In [1]: import numpy as np

In [2]: import numpy.linalg as la

In [3]: np.set_printoptions(suppress=True, linewidth=160)

In [4]: def tidy(a):
   ...:     return np.round(a, 4) + 0
   ...: 

In [5]: rng = np.random.default_rng(3028)

In [6]: z = rng.integers(0, 2, 4)

In [7]: E = (z[:, None] == z) * 3 + np.eye(4)

In [8]: print(E)
[[4. 3. 0. 3.]
 [3. 4. 0. 3.]
 [0. 0. 4. 0.]
 [3. 3. 0. 4.]]

In [9]: # 2 groups of indices that never mix

In [10]: proj = np.triu(np.array([[3, 2, 3, 3], [0, 0, 2, 2], [0, 3, 3, 3], [1, 3, 1, 2]]), 1) + np.eye(4)

In [11]: M2 = proj @ E @ la.inv(proj)

In [12]: print(np.trace(M2), np.trace(E))
16.0 16.0

In [13]: print(tidy(np.poly(M2)))
[  1. -16.  69. -94.  40.]

In [14]: print(proj @ E - E @ proj)
[[ 15.   9.  -6.   0.]
 [  6.   0.  -9.  -9.]
 [  9.   9.   0.   0.]
 [  0.  -6. -15. -15.]]

In [15]: A = np.load("block5.npy")

In [16]: print(A)
[[ 1 -1  1 -1 -1  1 -1  1]
 [ 1 -1 -1  1 -1  1  1 -1]
 [ 1 -1 -1  1  1 -1 -1  1]]

In [17]: th = np.radians(36)

In [18]: Rm = np.eye(8)

In [19]: Rm[2, 2] = Rm[5, 5] = np.cos(th)

In [20]: Rm[2, 5], Rm[5, 2] = -np.sin(th), np.sin(th)

In [21]: print(tidy(Rm))
[[ 1.      0.      0.      0.      0.      0.      0.      0.    ]
 [ 0.      1.      0.      0.      0.      0.      0.      0.    ]
 [ 0.      0.      0.809   0.      0.     -0.5878  0.      0.    ]
 [ 0.      0.      0.      1.      0.      0.      0.      0.    ]
 [ 0.      0.      0.      0.      1.      0.      0.      0.    ]
 [ 0.      0.      0.5878  0.      0.      0.809   0.      0.    ]
 [ 0.      0.      0.      0.      0.      0.      1.      0.    ]
 [ 0.      0.      0.      0.      0.      0.      0.      1.    ]]

In [22]: M2 = A @ Rm.T

In [23]: print(tidy(M2))
[[ 1.     -1.      0.2212 -1.     -1.      1.3968 -1.      1.    ]
 [ 1.     -1.     -1.3968  1.     -1.      0.2212  1.     -1.    ]
 [ 1.     -1.     -0.2212  1.      1.     -1.3968 -1.      1.    ]]

In [24]: print(tidy(la.det(Rm)), tidy(np.trace(Rm)))
1.0 7.618

In [25]: print(np.allclose(la.norm(A, axis=1), la.norm(M2, axis=1)))
True

In [26]: W = np.array([[1, 0], [1, 3], [1, 0], [1, 3], [1, 3], [3, 1], [3, 2], [1, 0]])

In [27]: coef = np.array([8, 2])

In [28]: act = np.maximum(M2 @ W + coef, 0)

In [29]: print(la.matrix_rank(act))
2

In [30]: print(tidy((act > 0).mean(axis=0)))
[1.     0.6667]

In [31]: print((act > 0).astype(int))
[[1 0]
 [1 1]
 [1 1]]

In [32]: Z = np.array([[5, 9], [1, 1]])

In [33]: print((act @ Z).round(6).argmax(axis=1))
[1 1 1]

In [34]: print(W @ Z)
[[ 5  9]
 [ 8 12]
 [ 5  9]
 [ 8 12]
 [ 8 12]
 [16 28]
 [17 29]
 [ 5  9]]

In [35]: M2 = A + rng.integers(-2, 3, (3, 1)) @ rng.integers(-2, 3, (1, 8))

In [36]: print(M2)
[[ 3 -3 -1  1  1  1  1  2]
 [ 3 -3 -3  3  1  1  3  0]
 [-3  3  3 -3 -3 -1 -5 -1]]

In [37]: print(la.matrix_rank(M2 - A, tol=1e-8))
1

In [38]: print(M2 - A)
[[ 2 -2 -2  2  2  0  2  1]
 [ 2 -2 -2  2  2  0  2  1]
 [-4  4  4 -4 -4  0 -4 -2]]

In [39]: x0 = np.array([2, 3, 2, 1, 1, 1, 3, 1])

In [40]: print(np.einsum("ij,j->i", A, x0))
[-2  0 -4]

In [41]: print(la.norm(A @ x0) <= la.norm(A, 2) * la.norm(x0) + 1e-9)
True

In [42]: print(np.sign((A @ x0).round(6)))
[-1  0 -1]

In [43]: print((A * x0).sum(axis=1))
[-2  0 -4]

In [44]: print(A @ np.ones(8))
[0. 0. 0.]

In [45]: print(A * x0)
[[ 2 -3  2 -1 -1  1 -3  1]
 [ 2 -3 -2  1 -1  1  3 -1]
 [ 2 -3 -2  1  1 -1 -3  1]]

In [46]: print((A @ x0).argmax())
1

In [47]: print(A @ x0)
[-2  0 -4]

In [48]: print(A @ np.eye(8)[0])
[1. 1. 1.]

In [49]: def softmax(z):
    ...:     e = np.exp(z - z.max(axis=-1, keepdims=True))
    ...:     return e / e.sum(axis=-1, keepdims=True)
    ...: 

In [50]: print(tidy(softmax(10 * A[1])))
[0.25 0.   0.   0.25 0.   0.25 0.25 0.  ]

In [51]: print(tidy(softmax(A).sum(axis=1)))
[1. 1. 1.]

In [52]: scores = A @ A.T / np.sqrt(8)

In [53]: print(tidy(softmax(scores)))
[[0.8943 0.0529 0.0529]
 [0.0529 0.8943 0.0529]
 [0.0529 0.0529 0.8943]]

In [54]: mat = np.loadtxt("out5.csv", delimiter=",")

In [55]: print(tidy(mat))
[[-0.4956  0.1162 -0.037   0.8599]
 [-0.4956 -0.7683  0.3696 -0.166 ]
 [ 0.1652 -0.5301 -0.8212  0.1315]
 [ 0.6939 -0.3396  0.4331  0.4644]]

In [56]: # columns are unit length and at right angles

In [57]: f = np.array([2, 4, 0])

In [58]: print(tidy(np.cross(mat[3, :3], mat[1, :3])))
[ 0.2073 -0.4711 -0.7013]

In [59]: x0 = np.array([3, -2, 2, -2])

In [60]: print(tidy(mat @ np.eye(4)[2]))
[-0.037   0.3696 -0.8212  0.4331]

In [61]: print(la.norm(mat @ x0) <= la.norm(mat, 2) * la.norm(x0) + 1e-9)
True

In [62]: print((mat @ x0).argmax())
3

In [63]: print(tidy(mat @ x0))
[-3.513   1.1208 -0.3497  2.6982]

In [64]: proj = np.triu(np.array([[1, 0, -1, 0], [1, -1, -1, 0], [2, -3, 0, 1], [2, 2, -2, -3]]), 1) + np.eye(4)

In [65]: M2 = proj @ mat @ la.inv(proj)

In [66]: print(tidy(np.trace(M2)), tidy(np.trace(mat)))
-1.6207 -1.6207

In [67]: print(tidy(np.einsum("ii->", mat)))
-1.6207

In [68]: print(tidy(la.det(mat.T)))
-1.0

In [69]: print(tidy(la.det(mat[::-1])))
-1.0

In [70]: print(tidy(la.det(2 * mat)), tidy(la.det(mat)))
-16.0 -1.0

In [71]: print(tidy(la.eigvals(mat).sum().real))
-1.6207

In [72]: print(tidy(np.kron(np.eye(2, dtype=int), mat)))
[[-0.4956  0.1162 -0.037   0.8599  0.      0.      0.      0.    ]
 [-0.4956 -0.7683  0.3696 -0.166   0.      0.      0.      0.    ]
 [ 0.1652 -0.5301 -0.8212  0.1315  0.      0.      0.      0.    ]
 [ 0.6939 -0.3396  0.4331  0.4644  0.      0.      0.      0.    ]
 [ 0.      0.      0.      0.     -0.4956  0.1162 -0.037   0.8599]
 [ 0.      0.      0.      0.     -0.4956 -0.7683  0.3696 -0.166 ]
 [ 0.      0.      0.      0.      0.1652 -0.5301 -0.8212  0.1315]
 [ 0.      0.      0.      0.      0.6939 -0.3396  0.4331  0.4644]]

In [73]: print(tidy(la.eigvals(mat)))
[ 1.    +0.j     -1.    +0.j     -0.8104+0.5859j -0.8104-0.5859j]

In [74]: M = np.load("data.npy")

In [75]: print(M)
[[ 3  3  2 -2]
 [ 0  0  1  2]
 [ 0  0 -1 -1]
 [ 0  0  0  2]]

In [76]: print(M.ravel(order="F"))
[ 3  0  0  0  3  0  0  0  2  1 -1  0 -2  2 -1  2]

In [77]: t3 = M.reshape(4, 2, -1)

In [78]: print(t3[:, 0])
[[3 3]
 [0 0]
 [0 0]
 [0 0]]

In [79]: print(t3.sum(axis=1))
[[ 5  1]
 [ 1  2]
 [-1 -1]
 [ 0  2]]

In [80]: print(t3.transpose(1, 0, 2))
[[[ 3  3]
  [ 0  0]
  [ 0  0]
  [ 0  0]]

 [[ 2 -2]
  [ 1  2]
  [-1 -1]
  [ 0  2]]]

In [81]: print(np.swapaxes(t3, 1, 2)[0])
[[ 3  2]
 [ 3 -2]]

In [82]: print(t3.shape)
(4, 2, 2)

In [83]: rk = la.matrix_rank(M)

In [84]: print(rk)
3

In [85]: null = la.svd(M)[2][rk:].T

In [86]: print(tidy(M @ null))
[[0.]
 [0.]
 [0.]
 [0.]]

In [87]: print([int(la.matrix_rank(M[:i])) for i in range(1, len(M) + 1)])
[1, 2, 3, 3]

In [88]: M2 = M[0, 0] * M[1:] - np.outer(M[1:, 0], M[0])

In [89]: print(M2)
[[ 0  0  3  6]
 [ 0  0 -3 -3]
 [ 0  0  0  6]]

In [90]: print(M[:, 0] / M[0, 0])
[1. 0. 0. 0.]

In [91]: print(np.flatnonzero(~M2.round(6).any(axis=1)))
[]

In [92]: print(la.matrix_rank(M2), la.matrix_rank(M))
2 3

In [93]: print(la.lstsq(M2[:-1].T, M2[-1])[2])
2

In [94]: try:
    ...:     la.inv(M2)
    ...: except la.LinAlgError as e:
    ...:     print("failed:", e)
    ...: 
failed: Last 2 dimensions of the array must be square

In [95]: left, sigma, vt = la.svd(M)

In [96]: evecs = vt[:(sigma > 1e-8).sum()]

In [97]: x0 = M[1] + -1 * M[2] + rng.integers(2) * np.eye(4)[2]

In [98]: print(x0)
[0. 0. 2. 3.]

In [99]: print(tidy(la.norm(x0 - evecs.T @ evecs @ x0)))
0.0

In [100]: print(np.allclose(evecs.T @ evecs @ x0, x0))
True

In [101]: J = np.loadtxt("w.csv", delimiter=",")

In [102]: print(J)
[[  0.   0.   0.]
 [  0.   0.   0.]
 [  1.  -8.  -6.]
 [  0.   0.   0.]
 [ -6.  -8. -10.]
 [ -6.  -6.  -4.]
 [  0.   0.   0.]
 [  0.  -2.  -6.]
 [  1. -10. -12.]
 [  0.   0.   0.]
 [ -5. -16. -16.]
 [  1.  -8.  -6.]
 [  0.   0.   0.]
 [ -6.  -6.  -4.]
 [  1.  -8.  -6.]
 [  0.   0.   0.]
 [ -5. -14. -10.]
 [  1. -10. -12.]
 [  0.   0.   0.]
 [  0.   0.   0.]
 [  1.  -8.  -6.]
 [ -5. -14. -10.]]

In [103]: M2 = np.array([[-1, 9], [-9, 0], [7, 5]])

In [104]: print(np.einsum("ij,ij->i", J, J))
[  0.   0. 101.   0. 200.  88.   0.  40. 245.   0. 537. 101.   0.  88. 101.   0. 321. 245.   0.   0. 101. 321.]

In [105]: print(np.einsum("ik,kj->ij", J, M2))
[[   0.    0.]
 [   0.    0.]
 [  29.  -21.]
 [   0.    0.]
 [   8. -104.]
 [  32.  -74.]
 [   0.    0.]
 [ -24.  -30.]
 [   5.  -51.]
 [   0.    0.]
 [  37. -125.]
 [  29.  -21.]
 [   0.    0.]
 [  32.  -74.]
 [  29.  -21.]
 [   0.    0.]
 [  61.  -95.]
 [   5.  -51.]
 [   0.    0.]
 [   0.    0.]
 [  29.  -21.]
 [  61.  -95.]]

In [106]: print(np.einsum("ij->j", J))
[ -27. -118. -108.]

In [107]: print(M2.T @ J.T)
[[   0.    0.   29.    0.    8.   32.    0.  -24.    5.    0.   37.   29.    0.   32.   29.    0.   61.    5.    0.    0.   29.   61.]
 [   0.    0.  -21.    0. -104.  -74.    0.  -30.  -51.    0. -125.  -21.    0.  -74.  -21.    0.  -95.  -51.    0.    0.  -21.  -95.]]

In [108]: print(np.einsum("ik,kj->ji", J, M2))
[[   0.    0.   29.    0.    8.   32.    0.  -24.    5.    0.   37.   29.    0.   32.   29.    0.   61.    5.    0.    0.   29.   61.]
 [   0.    0.  -21.    0. -104.  -74.    0.  -30.  -51.    0. -125.  -21.    0.  -74.  -21.    0.  -95.  -51.    0.    0.  -21.  -95.]]

In [109]: print(J @ M2)
[[   0.    0.]
 [   0.    0.]
 [  29.  -21.]
 [   0.    0.]
 [   8. -104.]
 [  32.  -74.]
 [   0.    0.]
 [ -24.  -30.]
 [   5.  -51.]
 [   0.    0.]
 [  37. -125.]
 [  29.  -21.]
 [   0.    0.]
 [  32.  -74.]
 [  29.  -21.]
 [   0.    0.]
 [  61.  -95.]
 [   5.  -51.]
 [   0.    0.]
 [   0.    0.]
 [  29.  -21.]
 [  61.  -95.]]

In [110]: F = np.loadtxt("x.csv", delimiter=",")

In [111]: print(F)
[[ 0.  2.  0.  0.]
 [ 0.  0. -2.  1.]
 [ 0.  0.  0.  2.]
 [ 0.  0.  0.  0.]]

In [112]: # null space of dimension 1

In [113]: print(la.lstsq(F[:-1].T, F[-1])[2])
3

In [114]: print(tidy(F @ la.pinv(F) @ F))
[[ 0.  2.  0.  0.]
 [ 0.  0. -2.  1.]
 [ 0.  0.  0.  2.]
 [ 0.  0.  0.  0.]]

In [115]: print(np.unique(F.round(6), axis=0).shape)
(4, 4)

In [116]: print(tidy(softmax(F[1])))
[0.206  0.206  0.0279 0.5601]

In [117]: scores = F @ F.T / np.sqrt(4)

In [118]: print(softmax(scores).round(6).argmax(axis=1))
[0 1 2 0]

In [119]: print(tidy(softmax(scores)))
[[0.7112 0.0963 0.0963 0.0963]
 [0.0592 0.7208 0.1608 0.0592]
 [0.0826 0.2245 0.6103 0.0826]
 [0.25   0.25   0.25   0.25  ]]

In [120]: print(np.trace(F))
0.0

In [121]: print(np.allclose(F, F.T))
False

In [122]: print((F + F.T) / 2)
[[ 0.   1.   0.   0. ]
 [ 1.   0.  -1.   0.5]
 [ 0.  -1.   0.   1. ]
 [ 0.   0.5  1.   0. ]]

In [123]: print(np.allclose(F @ F.T, F.T @ F))
False

In [124]: assert F == F.T
Traceback (most recent call last):
  Cell In[124], line 1
    assert F == F.T
ValueError: The truth value of an array with more than one element is ambiguous. Use a.any() or a.all()


In [125]: W = np.array([[7, 8], [2, 2], [-4, 4], [7, 5]])

In [126]: coef = np.array([5, 4])

In [127]: act = np.maximum(F @ W + coef, 0)

In [128]: print(act)
[[ 9.  8.]
 [20.  1.]
 [19. 14.]
 [ 5.  4.]]

In [129]: Z = np.array([[4, 5, -3], [-2, 9, -5]])

In [130]: print(act @ Z)
[[  20.  117.  -67.]
 [  78.  109.  -65.]
 [  48.  221. -127.]
 [  12.   61.  -35.]]

In [131]: print((act @ Z).round(6).argmax(axis=1))
[1 1 1 1]

In [132]: W0 = np.loadtxt("arr.csv", delimiter=",")

In [133]: print(W0)
[[-18.4403  -7.7428  -6.7303]
 [-17.1964  -6.8129  -6.3565]
 [-16.0317  -6.7886  -5.1082]
 [-17.925   -5.6988  -3.1397]
 [-17.6894  -6.1048  -6.1829]
 [-20.5152  -5.3277  -4.0971]
 [-19.8889  -6.2987  -5.3048]
 [-18.8958  -6.0878  -5.6859]
 [-17.9893  -6.3141  -6.9741]
 [-18.0419  -5.2313  -5.8505]
 [-17.2171  -6.341   -5.5286]
 [-18.5311  -6.4081  -6.9186]
 [-18.6439  -7.6709  -6.5513]
 [-19.4911  -6.1022  -6.7126]
 [-17.7452  -5.3114  -4.9949]
 [-18.3001  -3.9827  -5.055 ]
 [-19.5477  -5.948   -6.588 ]
 [-18.9597  -8.1539  -6.361 ]
 [-20.01    -6.2599  -6.3666]
 [-18.5189  -5.0509  -6.4288]
 [-18.1521  -5.052   -3.9269]
 [-17.3422  -4.7542  -5.3614]
 [-16.5144  -6.0365  -4.6316]
 [-18.414   -3.2109  -5.0381]
 [-17.0053  -7.1149  -5.1484]]

In [134]: gram = np.cov(W0, rowvar=False)

In [135]: print(tidy(gram))
[[ 1.1953 -0.0565  0.2129]
 [-0.0565  1.2655  0.4926]
 [ 0.2129  0.4926  1.0183]]

In [136]: print(tidy(la.eigvalsh(gram)[::-1]))
[1.667  1.2442 0.5679]

In [137]: print(tidy(np.polyfit(W0[:, 2], W0[:, 1], 1)))
[ 0.4837 -3.2633]

In [138]: print(tidy(np.corrcoef(W0.T)))
[[ 1.     -0.0459  0.193 ]
 [-0.0459  1.      0.4339]
 [ 0.193   0.4339  1.    ]]

In [139]: print(tidy(np.corrcoef(W0[:, 2], W0[:, 1])[0, 1]))
0.4339

In [140]: print(np.argsort(-W0.std(axis=0).round(6), kind="stable"))
[1 0 2]

In [141]: f = np.array([0, 1, 3])

In [142]: M2 = gram + np.outer(f, np.eye(3)[2])

In [143]: print(tidy(M2))
[[ 1.1953 -0.0565  0.2129]
 [-0.0565  1.2655  1.4926]
 [ 0.2129  0.4926  4.0183]]

In [144]: print(tidy(la.det(M2) / la.det(gram)), tidy(1 + la.solve(gram, f)[2]))
4.3346 4.3346

In [145]: q = M2.astype(float).copy()

In [146]: for j in range(3):
     ...:     q[:, j] -= q[:, :j] @ (q[:, :j].T @ q[:, j])
     ...:     q[:, j] /= la.norm(q[:, j])
     ...: 

In [147]: print(tidy(q.T @ q))
[[1. 0. 0.]
 [0. 1. 0.]
 [0. 0. 1.]]

In [148]: print(tidy(q))
[[ 0.9834 -0.0213 -0.18  ]
 [-0.0465  0.9303 -0.3638]
 [ 0.1752  0.3661  0.9139]]

In [149]: print(la.matrix_rank(W0))
3

In [150]: print(tidy(W0.mean(axis=0)))
[-18.2803  -5.9922  -5.6417]

In [151]: Xc = W0 - W0.mean(axis=0)

In [152]: evecs = la.svd(Xc)[2][:1]

In [153]: M2 = Xc - Xc @ evecs.T @ evecs

In [154]: print(tidy(la.norm(M2) / la.norm(Xc)))
0.7217

In [155]: print(tidy(M2.std(axis=0)))
[1.0421 0.5633 0.58  ]

In [156]: print(la.norm(M2, axis=1).round(6).argmax())
5

In [157]: print(tidy(np.diag(evecs.T @ evecs)))
[0.0385 0.5609 0.4007]

In [158]: print(tidy(np.cov(Xc @ evecs.T, rowvar=False)))
1.667
